$ python3 -q
>>> import numpy as np
>>> from numpy import linalg as LA
>>> np.set_printoptions(precision=3, suppress=True, linewidth=100)
>>> M = np.loadtxt("w.csv", delimiter=",")
>>> M
array([[ 0.8  ,  0.12 , -0.12 , -0.04 , -0.36 ],
       [ 0.12 ,  0.018, -0.018, -0.006, -0.054],
       [-0.12 , -0.018,  0.018,  0.006,  0.054],
       [-0.04 , -0.006,  0.006,  0.002,  0.018],
       [-0.36 , -0.054,  0.054,  0.018,  0.162]])
>>> W1 = np.array([[3, 3, 0], [3, 1, 3], [2, 0, 3], [1, 0, 0], [1, 1, 2]])
>>> coef = np.array([-3, 0, 4])
>>> hid = np.maximum(M @ W1 + coef, 0)
>>> (hid > 0).mean(axis=0)
array([0. , 0.4, 1. ])
>>> (hid > 0).astype(int)
array([[0, 1, 1],
       [0, 1, 1],
       [0, 0, 1],
       [0, 0, 1],
       [0, 0, 1]])
>>> hid
array([[0.   , 2.16 , 3.28 ],
       [0.   , 0.324, 3.892],
       [0.   , 0.   , 4.108],
       [0.   , 0.   , 4.036],
       [0.   , 0.   , 4.324]])
>>> cent = np.array([[-3, 1, 1], [2, 2, 0], [-2, -1, -1]])
>>> hid @ cent
array([[-2.24 ,  1.04 , -3.28 ],
       [-7.136, -3.244, -3.892],
       [-8.216, -4.108, -4.108],
       [-8.072, -4.036, -4.036],
       [-8.648, -4.324, -4.324]])
>>> cov = hid.T @ hid
>>> np.round(np.trace(cov), 3), round((hid ** 2).sum(), 3)
(np.float64(82.539), np.float64(82.539))
>>> (hid @ hid.T).shape
(5, 5)
>>> np.allclose(cov, cov.T)
True
>>> LA.matrix_rank(cov)
np.int64(2)
>>> np.diag(cov)
array([ 0.   ,  4.771, 77.768])
>>> x0 = np.array([2, -3, 4, 1, 9])
>>> np.trace(M)
np.float64(1.0)
>>> np.eye(5) - M
array([[ 0.2  , -0.12 ,  0.12 ,  0.04 ,  0.36 ],
       [-0.12 ,  0.982,  0.018,  0.006,  0.054],
       [ 0.12 ,  0.018,  0.982, -0.006, -0.054],
       [ 0.04 ,  0.006, -0.006,  0.998, -0.018],
       [ 0.36 ,  0.054, -0.054, -0.018,  0.838]])
>>> vals, vecs = LA.eigh(M)
>>> np.round(LA.svd(M, compute_uv=False), 3) + 0
array([1., 0., 0., 0., 0.])
>>> (vals > 1e-8).sum(), (vals < -1e-8).sum()
(np.int64(1), np.int64(0))
>>> vals.round(3) + 0
array([0., 0., 0., 0., 1.])
>>> np.round(vecs.T @ vecs, 3) + 0
array([[1., 0., 0., 0., 0.],
       [0., 1., 0., 0., 0.],
       [0., 0., 1., 0., 0.],
       [0., 0., 0., 1., 0.],
       [0., 0., 0., 0., 1.]])
>>> vecs @ np.diag(vals) @ vecs.T
array([[ 0.8  ,  0.12 , -0.12 , -0.04 , -0.36 ],
       [ 0.12 ,  0.018, -0.018, -0.006, -0.054],
       [-0.12 , -0.018,  0.018,  0.006,  0.054],
       [-0.04 , -0.006,  0.006,  0.002,  0.018],
       [-0.36 , -0.054,  0.054,  0.018,  0.162]])
>>> np.round(vecs.T @ M @ vecs, 3) + 0
array([[0., 0., 0., 0., 0.],
       [0., 0., 0., 0., 0.],
       [0., 0., 0., 0., 0.],
       [0., 0., 0., 0., 0.],
       [0., 0., 0., 0., 1.]])
>>> feats = np.load("test3.npy")
>>> feats
array([[ 1,  1, -1, -1,  1,  1, -1, -1],
       [ 1,  1, -1, -1, -1, -1,  1,  1]])
>>> cov = feats.T @ feats
>>> np.diag(cov)
array([2, 2, 2, 2, 2, 2, 2, 2])
>>> np.allclose(cov, cov.T)
True
>>> LA.svd(feats, compute_uv=False) ** 2
array([8., 8.])
>>> np.round(LA.eigvalsh(cov)[::-1], 3) + 0
array([8., 8., 0., 0., 0., 0., 0., 0.])
>>> out = feats / LA.norm(feats, axis=1)
Traceback (most recent call last):
  File "<python-input-36>", line 1, in <module>
    out = feats / LA.norm(feats, axis=1)
          ~~~~~~^~~~~~~~~~~~~~~~~~~~~~~~
ValueError: operands could not be broadcast together with shapes (2,8) (2,) 
>>> out = feats / LA.norm(feats, axis=1, keepdims=True)
>>> cov = out @ out.T
>>> (np.abs(cov) > 0.9).astype(int)
array([[1, 0],
       [0, 1]])
>>> np.degrees(np.arccos(np.clip(cov[0, 1], -1, 1)))
np.float64(90.0)
>>> LA.norm(out, axis=1)
array([1., 1.])
>>> out = np.array([[3, 1, -3],
...     [0, 3, -1],
...     [2, -2, 1],
...     [1, 3, 2],
...     [3, 2, 1],
...     [-2, 0, 2],
...     [-3, -3, -3],
...     [-1, -2, -2]])
>>> np.einsum("ij,ij->i", feats, feats)
array([8, 8])
>>> out @ feats
Traceback (most recent call last):
  File "<python-input-44>", line 1, in <module>
    out @ feats
    ~~~~^~~~~~~
ValueError: matmul: Input operand 1 has a mismatch in its core dimension 0, with gufunc signature (n?,k),(k,m?)->(n?,m?) (size 2 is different from 3)
>>> LA.matrix_rank(feats @ out)
np.int64(2)
>>> out.T @ feats.T
array([[  5,  -5],
       [ 10,  -4],
       [  1, -15]])
>>> np.einsum("ij->j", feats)
array([ 2,  2, -2, -2,  0,  0,  0,  0])
>>> feats @ out
array([[  5,  10,   1],
       [ -5,  -4, -15]])
